% ipython --no-banner

In [1]: import numpy as np

In [2]: np.set_printoptions(precision=2, suppress=True, linewidth=200, sign=" ")

In [3]: A = np.load("x.npy")

In [4]: A
Out[4]: 
array([[ 2, -9,  2, -9,  2, -9],
       [ 7, -6,  7, -6,  7, -6],
       [-5,  2, -5,  2, -5,  2],
       [ 2, -9,  2, -9,  2, -9],
       [ 7, -6,  7, -6,  7, -6],
       [-5,  2, -5,  2, -5,  2]])

In [5]: r = np.linalg.matrix_rank(A)

In [6]: r
Out[6]: np.int64(2)

In [7]: ns = np.linalg.svd(A)[2][r:].T

In [8]: [int(np.linalg.matrix_rank(A[:i])) for i in range(1, len(A) + 1)]
Out[8]: [1, 2, 2, 2, 2, 2]

In [9]: np.linalg.matrix_rank(A.T @ A), np.linalg.matrix_rank(A @ A.T)
Out[9]: (np.int64(2), np.int64(2))

In [10]: np.allclose(A @ ns, 0)
Out[10]: True

In [11]: W0 = np.load("m.npy")

In [12]: W0
Out[12]: 
array([[ 2,  0],
       [ 0,  1]])

In [13]: w1 = np.array([[4, 5, -4], [-5, 2, 2]])

In [14]: beta = np.array([3, 1, 5])

In [15]: hid = np.maximum(W0 @ w1 + beta, 0)

In [16]: hid
Out[16]: 
array([[ 11,  11,   0],
       [  0,   3,   7]])

In [17]: (hid > 0).astype(int)
Out[17]: 
array([[ 1,  1,  0],
       [ 0,  1,  1]])

In [18]: np.linalg.matrix_rank(hid)
Out[18]: np.int64(2)

In [19]: (hid > 0).mean(axis=0)
Out[19]: array([ 0.5,  1. ,  0.5])

In [20]: Z = np.array([[3, 2, 2], [3, 3, 1], [2, 0, 2]])

In [21]: (hid @ Z).round(6).argmax(axis=1)
Out[21]: array([ 0,  0])

In [22]: x0 = np.array([1, -5, 1])

In [23]: h1 = np.maximum(hid @ x0, 0)

In [24]: np.maximum(hid @ (3 * x0), 0)
Out[24]: array([ 0,  0])

In [25]: np.tanh(hid @ x0)
Out[25]: array([-1., -1.])

In [26]: hid * (h1 > 1e-9)[:, None]
Out[26]: 
array([[ 0,  0,  0],
       [ 0,  0,  0]])

In [27]: np.flatnonzero(h1 > 1e-9)
Out[27]: array([], dtype=int64)

In [28]: h1
Out[28]: array([ 0,  0])

In [29]: feats = np.load("sample4.npy")

In [30]: feats
Out[30]: 
array([[ 0.1 ,  0.3 ,  0.2 ,  0.2 ,  0.2 ],
       [ 0.3 ,  0.3 ,  0.2 ,  0.1 ,  0.1 ],
       [ 0.08,  0.25,  0.33,  0.08,  0.25],
       [ 0.2 ,  0.2 ,  0.  ,  0.6 ,  0.  ],
       [ 0.25,  0.25,  0.12,  0.  ,  0.38]])

In [31]: x0 = np.array([2, 2, 2, 1, 1])

In [32]: rhs = feats @ x0

In [33]: beta, lr = np.zeros(5), 1 / np.linalg.norm(feats, 2) ** 2

In [34]: for i in range(4):
    ...:     beta -= lr * feats.T @ (feats @ beta - rhs)
    ...:     if i % 1 == 0: print(i, round(np.linalg.norm(feats @ beta - rhs), 2))
    ...: 
0 0.25
1 0.21
2 0.18
3 0.16

In [35]: beta
Out[35]: array([ 1.53,  2.11,  1.51,  1.24,  1.52])

In [36]: feats.sum(axis=1)
Out[36]: array([ 1.,  1.,  1.,  1.,  1.])

In [37]: np.linalg.matrix_power(feats, 2)
Out[37]: 
array([[ 0.21,  0.26,  0.17,  0.19,  0.18],
       [ 0.18,  0.27,  0.2 ,  0.17,  0.18],
       [ 0.19,  0.26,  0.21,  0.12,  0.22],
       [ 0.2 ,  0.24,  0.08,  0.42,  0.06],
       [ 0.2 ,  0.28,  0.19,  0.09,  0.25]])

In [38]: np.linalg.matrix_power(feats, 100)
Out[38]: 
array([[ 0.2 ,  0.26,  0.17,  0.2 ,  0.17],
       [ 0.2 ,  0.26,  0.17,  0.2 ,  0.17],
       [ 0.2 ,  0.26,  0.17,  0.2 ,  0.17],
       [ 0.2 ,  0.26,  0.17,  0.2 ,  0.17],
       [ 0.2 ,  0.26,  0.17,  0.2 ,  0.17]])

In [39]: pr = np.eye(5)[2]

In [40]: for _ in range(3):
    ...:     pr = pr @ feats
    ...:     print(pr.round(2))
    ...: 
[ 0.08  0.25  0.33  0.08  0.25]
[ 0.19  0.26  0.21  0.12  0.22]
[ 0.19  0.27  0.19  0.15  0.2 ]

In [41]: M = np.load("test4.npy")

In [42]: M
Out[42]: 
array([[ 0,  0,  0,  0,  0,  0,  0],
       [ 0,  0,  0,  0,  0,  0,  0],
       [ 8,  6,  8, -2, -6, -8, -4],
       [-4, -3, -4,  1,  3,  4,  2],
       [ 4,  3,  4, -1, -3, -4, -2],
       [ 4,  3,  4, -1, -3, -4, -2]])

In [43]: left, sigma, Vt = np.linalg.svd(M)

In [44]: vecs = Vt[:(sigma > 1e-8).sum()]

In [45]: rng = np.random.default_rng(4537)

In [46]: x0 = M[5] + 5 * M[0] + rng.integers(2) * np.eye(7)[3]

In [47]: x0
Out[47]: array([ 4.,  3.,  4.,  0., -3., -4., -2.])

In [48]: np.round(np.linalg.norm(x0 - vecs.T @ vecs @ x0), 2)
Out[48]: np.float64(0.99)

In [49]: vecs.T @ vecs
Out[49]: 
array([[ 0.23,  0.17,  0.23, -0.06, -0.17, -0.23, -0.11],
       [ 0.17,  0.13,  0.17, -0.04, -0.13, -0.17, -0.08],
       [ 0.23,  0.17,  0.23, -0.06, -0.17, -0.23, -0.11],
       [-0.06, -0.04, -0.06,  0.01,  0.04,  0.06,  0.03],
       [-0.17, -0.13, -0.17,  0.04,  0.13,  0.17,  0.08],
       [-0.23, -0.17, -0.23,  0.06,  0.17,  0.23,  0.11],
       [-0.11, -0.08, -0.11,  0.03,  0.08,  0.11,  0.06]])

In [50]: np.linalg.matrix_rank(np.vstack([M, x0]))
Out[50]: np.int64(2)

In [51]: np.allclose(vecs.T @ vecs @ x0, x0)
Out[51]: False
